>>> import numpy as np
>>> np.set_printoptions(suppress=True, linewidth=120)
>>> def rnd(a):
...     return np.round(a, 2) + 0
... 
>>> m1 = np.loadtxt("run1.csv", delimiter=",")
>>> m1
array([[22.,  0., 15.,  0.,  0.,  7.,  0.],
       [ 0.,  0.,  0.,  1., 18.,  0., 14.],
       [ 7.,  0.,  0.,  0.,  1.,  8.,  0.],
       [12.,  7.,  9., 11.,  0.,  0.,  0.],
       [11.,  0.,  1.,  0.,  9., 11.,  3.],
       [ 5.,  0.,  0.,  4.,  0.,  1.,  0.],
       [ 8.,  0.,  0.,  0.,  0., 11.,  0.],
       [ 6.,  0.,  0.,  0.,  8.,  1.,  0.],
       [ 0.,  0.,  0.,  0., 23.,  0., 15.],
       [ 0.,  0.,  0.,  6.,  0.,  2.,  0.],
       [ 0.,  0.,  0.,  9.,  9.,  0.,  0.],
       [ 0.,  0.,  0.,  0., 17.,  0.,  9.],
       [ 0.,  0.,  0., 13., 18.,  0., 10.],
       [ 0.,  0.,  0.,  1., 13.,  0.,  9.],
       [ 8.,  0.,  0.,  0.,  0., 14.,  0.],
       [10.,  0.,  3.,  0., 16.,  6.,  7.],
       [ 0.,  0.,  0.,  0.,  7.,  7.,  6.],
       [17.,  0.,  1.,  0.,  0., 20.,  0.],
       [32.,  9., 30.,  0.,  2.,  9.,  0.],
       [ 0.,  0.,  0., 11., 15.,  0.,  8.],
       [10.,  0.,  0.,  0.,  0., 18.,  0.],
       [ 0.,  7.,  0., 27., 16.,  0.,  3.],
       [ 8.,  0.,  0.,  4.,  0.,  4.,  0.],
       [ 0.,  0.,  0.,  0.,  0.,  4.,  0.],
       [10.,  0.,  2.,  0., 12.,  7.,  4.],
       [10.,  0.,  0.,  0.,  0., 21.,  0.],
       [ 0.,  1.,  0.,  0., 21.,  0., 11.]])
>>> gram = np.cov(m1, rowvar=False)
>>> np.argsort(-m1.std(axis=0).round(6), kind="stable")
array([4, 0, 5, 2, 3, 6, 1])
>>> rnd(m1.std(axis=0))
array([7.74, 2.42, 6.33, 6.12, 7.89, 6.45, 4.81])
>>> rnd(np.corrcoef(m1[:, 5], m1[:, 4])[0, 1])
np.float64(-0.57)
>>> print(rnd(np.polyfit(m1[:, 5], m1[:, 4], 1)))
[-0.7  11.49]
>>> print(rnd(np.linalg.eigvalsh(gram)[::-1]))
[151.47  58.87  43.91  19.45   3.83   1.98   1.2 ]
>>> gram.shape
(7, 7)
>>> arr = np.loadtxt("x.csv", delimiter=",")
>>> arr
array([[ 0.5, -0.3, -1.2,  1.1, -0.4, -0.4,  1.4,  0.8,  0. , -0.2],
       [ 0.2,  1.3, -0.4, -1.1, -0.3, -1.6,  0.6, -1.3, -1.7, -1.1],
       [ 0.4, -0.7,  0.7, -1.6, -1.3,  0.7,  0.1, -0.4, -0.3,  1.4],
       [ 0.9, -1.6, -0.7, -0.5,  0.2,  0.2,  0.2,  0.8,  0. ,  1.2],
       [ 0.6, -0.1,  0.5, -0.9,  0.3, -1. , -1.3,  0.5,  1. , -0.2],
       [ 1. , -1.2,  0.9, -0.8,  1.4,  1.5,  1. , -0.5,  1.3,  0.5],
       [-1.1,  0.1, -0.8,  1.5,  0.6, -0.4,  0. , -1.2,  0.3, -1.9],
       [ 1.2,  0.7, -0.6,  2.5, -0.9,  0. ,  1.2, -2.2, -1.1, -0.5],
       [ 0. ,  0.6,  0. ,  1.3, -0.9, -0.2, -1.1, -0.3,  1.9,  0.1],
       [ 0.1,  0.8, -0.2,  0.9, -1.7,  1.5, -1.1, -1.4, -1.4,  0. ],
       [-0.4, -0.2,  0.1, -1. ,  1.4,  1.7,  0. , -0.4,  1.4, -0.9],
       [-0.9, -0.6, -0.1,  0.8,  0.3, -0.3,  1.1, -0.5,  1.5,  1.3],
       [-2.1, -0.5, -0.5,  0.8,  0.5, -1.6, -0.6, -0.3,  0.4,  0.5],
       [ 3. ,  0.9,  0. ,  0.3, -0.5,  0.9,  0.5,  1. ,  0.1,  0.2],
       [ 0.7, -1.7,  1. ,  0.8,  0.1,  0.9, -0.9, -2.4, -1. , -1.4],
       [-0.6, -0.9,  1.1, -1.1, -0.6, -1.7,  2.1, -0.5,  0.5,  0.1],
       [-1.4, -1.4, -1.3,  0.4, -1.2, -0.7, -1.8,  1.6,  1.3, -0.7],
       [ 0.2,  0. ,  0. ,  0.5, -0.3, -0.4,  0.8,  0.4, -0.3,  0.1],
       [-1.5,  0. ,  8. ,  6. ,  4. , -3.5,  1.5,  0.5,  5.5,  2. ]])
>>> rng = np.random.default_rng(97)
>>> Y = arr + rng.integers(-2, 3, (19, 1)) @ rng.integers(-2, 3, (1, 10))
>>> print(rnd(Y))
[[-1.5  1.7 -5.2  3.1  3.6  3.6  1.4 -1.2 -4.  -0.2]
 [ 1.2  0.3  1.6 -2.1 -2.3 -3.6  0.6 -0.3  0.3 -1.1]
 [-1.6  1.3 -3.3  0.4  2.7  4.7  0.1 -2.4 -4.3  1.4]
 [ 0.9 -1.6 -0.7 -0.5  0.2  0.2  0.2  0.8  0.   1.2]
 [ 0.6 -0.1  0.5 -0.9  0.3 -1.  -1.3  0.5  1.  -0.2]
 [ 1.  -1.2  0.9 -0.8  1.4  1.5  1.  -0.5  1.3  0.5]
 [-1.1  0.1 -0.8  1.5  0.6 -0.4  0.  -1.2  0.3 -1.9]
 [ 3.2 -1.3  3.4  0.5 -4.9 -4.   1.2 -0.2  2.9 -0.5]
 [ 1.  -0.4  2.   0.3 -2.9 -2.2 -1.1  0.7  3.9  0.1]
 [-1.9  2.8 -4.2  2.9  2.3  5.5 -1.1 -3.4 -5.4  0. ]
 [-0.4 -0.2  0.1 -1.   1.4  1.7  0.  -0.4  1.4 -0.9]
 [ 0.1 -1.6  1.9 -0.2 -1.7 -2.3  1.1  0.5  3.5  1.3]
 [-4.1  1.5 -4.5  2.8  4.5  2.4 -0.6 -2.3 -3.6  0.5]
 [ 1.   2.9 -4.   2.3  3.5  4.9  0.5 -1.  -3.9  0.2]
 [ 2.7 -3.7  5.  -1.2 -3.9 -3.1 -0.9 -0.4  3.  -1.4]
 [-2.6  1.1 -2.9  0.9  3.4  2.3  2.1 -2.5 -3.5  0.1]
 [-2.4 -0.4 -3.3  1.4  0.8  1.3 -1.8  0.6 -0.7 -0.7]
 [-0.8  1.  -2.   1.5  1.7  1.6  0.8 -0.6 -2.3  0.1]
 [ 0.5 -2.  12.   4.   0.  -7.5  1.5  2.5  9.5  2. ]]
>>> np.abs(Y - arr).sum(axis=1)
array([24., 12., 24.,  0.,  0.,  0.,  0., 24., 12., 24.,  0., 12., 24., 24., 24., 24., 12., 12., 24.])
>>> rnd(np.linalg.svd(Y - arr, compute_uv=False))
array([28.64,  0.  ,  0.  ,  0.  ,  0.  ,  0.  ,  0.  ,  0.  ,  0.  ,  0.  ])
>>> feats = np.load("a.npy")
>>> feats
array([[ -1.1,   1.4,  -0.3,  -0.1,  -0.4,   0.3],
       [  0.5,  -0.1,  -0.3,   0. ,  -0.1,   0.2],
       [  0.5,  -0.2,  -0.1,  -2.1,   0.9,   0.2],
       [  0.3,   1. ,   1.4,  -0.3,   0.2,  -0.1],
       [ -0.3,  -0.7,  -0.7,   1.3,   1.5,  -2.2],
       [ -0.3,   0.5,  -0.4,   0.1,   0.5,  -0.8],
       [ -0.3,   1. ,   0. ,  -1.4,   0. ,   0.5],
       [  1.6,   0.1,  -0.7,  -0.1,   0.2,   0.8],
       [ -0.1,   0.3,   0.1,  -1.1,   0. ,  -2.8],
       [  1.2,  -0.4,   0.5,  -1.1,   0.2,  -0.7],
       [ -0.2,   0.9,   0.9,   1.4,   0.7,   0.5],
       [  1.4,   0.6,   1.7,   0.6,   0. ,   0.1],
       [  1.3,   0.1,   0.5,  -1.6,   0.7,  -0.3],
       [  0.6,   0.7,   0.5,   1.4,  -1.4,   0.3],
       [  1.8,  -0.6,  -1.2,  -0.5,  -0.7,  -0.7],
       [ -0.4,   0.6,  -1.5,   0. ,   1.6,  -1.5],
       [  1.8,  -2.5,  -1.3,  -0.4,   0.7,  -0.8],
       [  7. ,  10. ,   7. ,  -9. ,   4. , -19. ],
       [ -0.3,   0.4,  -0.6,  -1.1,   2.4,   2.5],
       [ -1.4,   0.4,  -0.8,   1.2,   0.6,  -1.2],
       [ -0.2,  -1.8,  -1. ,  -1.4,  -2.3,   0.1],
       [  0.2,  -0.1,   0.5,  -0.4,   0.9,  -0.7]])
>>> # row 17 dominates
>>> rnd(feats.mean(axis=0))
array([ 0.62,  0.53,  0.19, -0.66,  0.46, -1.15])
>>> print(np.abs(feats).max())
19.0
>>> rnd(np.linalg.svd(feats, compute_uv=False))
array([25.98,  5.71,  5.26,  4.8 ,  3.9 ,  2.4 ])
>>> feats.shape
(22, 6)
>>> np.unravel_index(np.abs(feats).argmax(), feats.shape)
(np.int64(17), np.int64(5))
>>> dist = np.linalg.norm(feats[:, None] - feats[None], axis=-1)
>>> np.flatnonzero(dist[3] < dist.mean() / 2)
array([ 0,  1,  3,  5,  6,  9, 10, 11, 12, 21])
>>> rnd(dist[:5, :5])
array([[0.  , 2.22, 3.3 , 2.36, 4.13],
       [2.22, 0.  , 2.34, 2.1 , 3.34],
       [3.3 , 2.34, 0.  , 2.75, 4.35],
       [2.36, 2.1 , 2.75, 0.  , 4.04],
       [4.13, 3.34, 4.35, 4.04, 0.  ]])
>>> dist[3].round(6).argsort(kind="stable")[:4]
array([ 3, 11, 21,  6])
>>> dist.shape
(22, 22)
>>> print(rnd(dist[3]))
[ 2.36  2.1   2.75  0.    4.04  2.14  1.98  2.79  3.21  2.14  2.    1.53  2.14  2.57  3.57  3.62  4.75 24.59  4.12
  3.42  4.62  1.7 ]
>>> cent = feats[[2, 15]].astype(float)
>>> for _ in range(3):
...     labels = np.linalg.norm(feats[:, None] - cent, axis=-1).argmin(axis=1)
...     cent = np.array([feats[labels == j].mean(axis=0) for j in range(2)])
... 
>>> labels
array([0, 0, 0, 0, 0, 0, 0, 0, 0, 0, 0, 0, 0, 0, 0, 0, 0, 1, 0, 0, 0, 0])
>>> np.bincount(labels)
array([21,  1])
>>> np.abs(cent[1] - cent[0]).argmax()
np.int64(5)
>>> rnd(cent)
array([[  0.31,   0.08,  -0.13,  -0.27,   0.3 ,  -0.3 ],
       [  7.  ,  10.  ,   7.  ,  -9.  ,   4.  , -19.  ]])
>>> rnd(cent[1] - cent[0])
array([  6.69,   9.92,   7.13,  -8.73,   3.7 , -18.7 ])
>>> cen = feats - feats.mean(axis=0)
>>> evecs = np.linalg.svd(cen)[2][:1]
>>> Y = cen - cen @ evecs.T @ evecs
>>> rnd((cen @ evecs.T).std(axis=0))
array([5.31])
>>> rnd(np.linalg.norm(Y) / np.linalg.norm(cen))
np.float64(0.37)
>>> np.linalg.norm(Y, axis=1).round(6).argmax()
np.int64(18)
>>> Y = np.array([[0, 2, -2],
...     [2, -1, 4],
...     [3, -1, 3],
...     [4, -5, -4],
...     [2, -4, -5],
...     [-3, 4, 2],
...     [-5, -1, 0],
...     [-5, -4, 4],
...     [-2, -4, 0],
...     [-2, -3, 1]])
>>> np.linalg.matrix_rank(arr @ Y)
np.int64(3)
>>> np.vstack([arr, Y.T]).shape
(22, 10)
>>> rnd(np.einsum("ij->j", arr))
array([ 0.8, -4.8,  6.5,  9.9,  0.7, -4.4,  3.7, -5.8,  9.4,  0.5])
>>> A = np.maximum(np.array([[2, 1, 0, 0],
...     [2, 0, 0, 0],
...     [2, 1, 2, 1],
...     [2, 2, 1, 2],
...     [0, 1, 0, 2],
...     [0, 1, 2, 2],
...     [1, 1, 0, 1],
...     [1, 2, 1, 0],
...     [2, 0, 2, 1],
...     [1, 2, 2, 2],
...     [2, 1, 0, 0],
...     [2, 0, 0, 0],
...     [0, 1, 1, 0],
...     [0, 0, 1, 2],
...     [0, 2, 2, 1],
...     [0, 2, 1, 0],
...     [2, 0, 1, 1],
...     [1, 1, 0, 1],
...     [1, 0, 2, 0],
...     [0, 0, 2, 2],
...     [1, 1, 1, 2],
...     [1, 2, 0, 0]]) @ np.array([[9, 5, 3, 6, 0, 8, 6, 4, 1, 8],
...     [6, 6, 4, 8, 3, 5, 4, 5, 1, 6],
...     [7, 5, 0, 3, 3, 9, 6, 6, 8, 2],
...     [7, 6, 1, 8, 4, 7, 6, 8, 7, 7]]) + np.array([-1, 1, 0, 2, 2, -1, -2, 0, -1, 0]), 0)
>>> A
array([[23, 17, 10, 22,  5, 20, 14, 13,  2, 22],
       [17, 11,  6, 14,  2, 15, 10,  8,  1, 16],
       [44, 33, 11, 36, 15, 45, 32, 33, 25, 33],
       [50, 40, 16, 49, 19, 48, 36, 40, 25, 44],
       [19, 19,  6, 26, 13, 18, 14, 21, 14, 20],
       [33, 29,  6, 32, 19, 36, 26, 33, 30, 24],
       [21, 18,  8, 24,  9, 19, 14, 17,  8, 21],
       [27, 23, 11, 27, 11, 26, 18, 20, 10, 22],
       [38, 27,  7, 28, 12, 40, 28, 28, 24, 27],
       [48, 40, 13, 46, 22, 49, 36, 42, 32, 38],
       [23, 17, 10, 22,  5, 20, 14, 13,  2, 22],
       [17, 11,  6, 14,  2, 15, 10,  8,  1, 16],
       [12, 12,  4, 13,  8, 13,  8, 11,  8,  8],
       [20, 18,  2, 21, 13, 22, 16, 22, 21, 16],
       [32, 29,  9, 32, 18, 34, 24, 30, 24, 23],
       [18, 18,  8, 21, 11, 18, 12, 16,  9, 14],
       [31, 22,  7, 25,  9, 31, 22, 22, 16, 25],
       [21, 18,  8, 24,  9, 19, 14, 17,  8, 21],
       [22, 16,  3, 14,  8, 25, 16, 16, 16, 12],
       [27, 23,  2, 24, 16, 31, 22, 28, 29, 18],
       [35, 29,  9, 35, 16, 35, 26, 31, 23, 30],
       [20, 18, 11, 24,  8, 17, 12, 14,  2, 20]])
>>> # rank 5
>>> np.linalg.matrix_rank(A, rtol=0.1)
np.int64(2)
>>> [round(float(x), 2) for x in np.linalg.svd(A, compute_uv=False)[:3]]
[333.91, 39.73, 20.31]
